$ python -q
>>> import numpy as np
>>> from numpy import linalg as LA
>>> np.set_printoptions(precision=3, suppress=True, linewidth=140, legacy="1.25")
>>> def rd(a):
...     return np.round(a, 3) + 0
... 
>>> q, _ = LA.qr(np.array([[-0.1, -2.8, -0.2, -1.4, -1.8, -0.3, -0.2, 0.4],
...     [-0.2, -0.3, -0.2, -1.0, 0.3, 0.5, -1.0, 0.2],
...     [0.4, 1.5, 0.2, 0.3, -0.3, 0.7, -1.1, 0.6],
...     [0.9, -1.6, 0.9, 0.8, -1.0, 0.4, 0.1, -1.0],
...     [0.9, -1.0, -0.6, 0.3, 0.6, -1.3, -1.5, 1.3],
...     [-0.2, 0.8, 0.6, -0.9, 0.4, 3.3, -0.2, -1.1],
...     [-0.8, -0.8, -1.8, 0.8, 2.1, 2.2, 0.5, 1.1],
...     [-0.4, 0.7, 0.9, 1.2, -0.8, 1.2, -1.0, -0.4]]))
>>> W0 = q[:, :6]
>>> print(rd(W0))
[[-0.061 -0.735  0.226  0.318 -0.441 -0.277]
 [-0.122 -0.101 -0.006  0.366  0.231  0.016]
 [ 0.245  0.434 -0.178  0.061 -0.481 -0.657]
 [ 0.551 -0.309  0.337 -0.395  0.314 -0.242]
 [ 0.551 -0.154 -0.45  -0.037  0.146 -0.005]
 [-0.122  0.184  0.265  0.372  0.584 -0.518]
 [-0.49  -0.3   -0.549 -0.405  0.201 -0.391]
 [-0.245  0.134  0.479 -0.549 -0.144 -0.11 ]]
>>> # keeps lengths
>>> r0, r1 = W0[2], W0[1]
>>> print(rd(r0 @ r0))
0.946
>>> pr = (r0 @ r1) / (r0 @ r0) * r0
>>> print(rd(r1 - pr))
[-0.078 -0.022 -0.039  0.377  0.143 -0.103]
>>> print(rd(LA.norm(r0 + r1) ** 2 + LA.norm(r0 - r1) ** 2))
2.317
>>> print(rd(pr))
[-0.044 -0.079  0.032 -0.011  0.087  0.119]
>>> print(rd((r1 - pr) @ r0))
0.0
>>> rng = np.random.default_rng(63)
>>> K = rng.normal(size=(21, 5)) + 5 * np.array([1, 5, 6, -9, 5])
>>> print(rd(K))
[[  5.712  27.323  28.34  -45.087  26.233]
 [  6.069  26.407  30.204 -43.788  27.412]
 [  5.937  26.333  29.361 -46.95   24.748]
 [  4.94   26.166  29.628 -44.886  25.064]
 [  6.69   25.301  29.746 -44.84   25.368]
 [  6.025  24.429  31.769 -43.909  25.746]
 [  5.866  24.951  28.738 -45.422  24.343]
 [  6.021  24.108  30.308 -44.464  23.393]
 [  4.674  25.14   31.383 -45.665  25.718]
 [  5.348  24.11   30.89  -44.335  24.431]
 [  5.482  25.379  29.378 -46.375  25.247]
 [  5.393  25.712  30.947 -43.489  25.735]
 [  5.107  24.627  31.739 -45.713  24.668]
 [  5.623  24.124  32.997 -43.733  24.9  ]
 [  4.218  24.49   30.088 -46.046  25.837]
 [  6.387  23.668  29.753 -44.151  23.419]
 [  5.823  24.63   26.996 -45.394  23.478]
 [  5.665  24.849  28.71  -45.374  26.483]
 [  4.355  24.789  31.458 -44.08   24.965]
 [  5.027  24.667  29.06  -43.35   25.904]
 [  3.876  24.51   28.436 -46.139  27.174]]
>>> vec = np.array([-1, -2, 2, 1, 0])
>>> target = K @ vec
>>> print(rd(LA.pinv(K) @ K))
[[1. 0. 0. 0. 0.]
 [0. 1. 0. 0. 0.]
 [0. 0. 1. 0. 0.]
 [0. 0. 0. 1. 0.]
 [0. 0. 0. 0. 1.]]
>>> print(rd(LA.solve(K.T @ K, K.T @ target)))
[-1. -2.  2.  1.  0.]
>>> target = target + 0.3 * rng.normal(size=21)
>>> print(rd(target))
[-48.558 -41.832 -47.214 -42.841 -43.318 -35.436 -43.594 -38.535 -37.643 -36.312 -44.174 -38.126 -36.628 -31.36  -39.321 -38.727 -46.861
 -43.516 -34.84  -39.564 -41.913]
>>> beta, *_ = LA.lstsq(K, target)
>>> print(rd(LA.norm(target - K @ beta)))
0.816
>>> proj = K @ LA.solve(K.T @ K, K.T)
>>> print(rd(proj @ K[:, 2]))
[28.34  30.204 29.361 29.628 29.746 31.769 28.738 30.308 31.383 30.89  29.378 30.947 31.739 32.997 30.088 29.753 26.996 28.71  31.458
 29.06  28.436]
>>> print(np.allclose(proj @ proj, proj))
True
>>> print(rd(LA.eigvalsh(proj)))
[0. 0. 0. 0. 0. 0. 0. 0. 0. 0. 0. 0. 0. 0. 0. 0. 1. 1. 1. 1. 1.]
>>> print(rd(np.trace(proj)))
5.0
>>> m1 = np.array([[0, 1, 1, 0, 0, 1, 0],
...     [1, 0, 0, 0, 0, 1, 0],
...     [1, 0, 0, 0, 0, 1, 0],
...     [0, 0, 0, 0, 1, 0, 0],
...     [0, 0, 0, 1, 0, 0, 1],
...     [1, 1, 1, 0, 0, 0, 0],
...     [0, 0, 0, 0, 1, 0, 0]])
>>> print(np.all(LA.eigvalsh(m1) > 0))
False
>>> try:
...     LA.cholesky(m1)
... except LA.LinAlgError as e:
...     print(repr(e))
... 
LinAlgError('Matrix is not positive definite')
>>> print([round(float(LA.det(m1[:i, :i])), 2) + 0 for i in range(1, 8)])
[0.0, -1.0, 0.0, 0.0, 0.0, 0.0, 0.0]
>>> print(np.argsort(-LA.norm(m1, axis=0).round(6), kind="stable")[:3])
[0 5 1]
>>> print(LA.cond(m1) > 100)
True
>>> left, sig, vt = LA.svd(m1)
>>> print(np.argmax(sig[:-1] / (sig[1:] + 1e-6)) + 1)
5
>>> print(rd(sig))
[2.562 1.562 1.414 1.414 1.    0.    0.   ]
>>> B = left[:, :5] @ np.diag(sig[:5]) @ vt[:5]
>>> print(rd(LA.norm(m1 - B, 2)), rd(sig[5]))
0.0 0.0
>>> print(rd(LA.norm(m1 - B) / LA.norm(m1)))
0.0
>>> print(rd(B))
[[0. 1. 1. 0. 0. 1. 0.]
 [1. 0. 0. 0. 0. 1. 0.]
 [1. 0. 0. 0. 0. 1. 0.]
 [0. 0. 0. 0. 1. 0. 0.]
 [0. 0. 0. 1. 0. 0. 1.]
 [1. 1. 1. 0. 0. 0. 0.]
 [0. 0. 0. 0. 1. 0. 0.]]
>>> print(LA.matrix_rank(m1, rtol=0.05))
5
>>> r0, r1 = m1[0], m1[1]
>>> print(r0 @ r0)
3
>>> pr = (r0 @ r1) / (r0 @ r0) * r0
>>> print(rd(LA.norm(r0 + r1) ** 2 + LA.norm(r0 - r1) ** 2))
10.0
>>> print(np.outer(r0, r1))
[[0 0 0 0 0 0 0]
 [1 0 0 0 0 1 0]
 [1 0 0 0 0 1 0]
 [0 0 0 0 0 0 0]
 [0 0 0 0 0 0 0]
 [1 0 0 0 0 1 0]
 [0 0 0 0 0 0 0]]
>>> print(LA.matrix_rank(np.outer(r0, r1)))
1
>>> print(rd(pr))
[0.    0.333 0.333 0.    0.    0.333 0.   ]
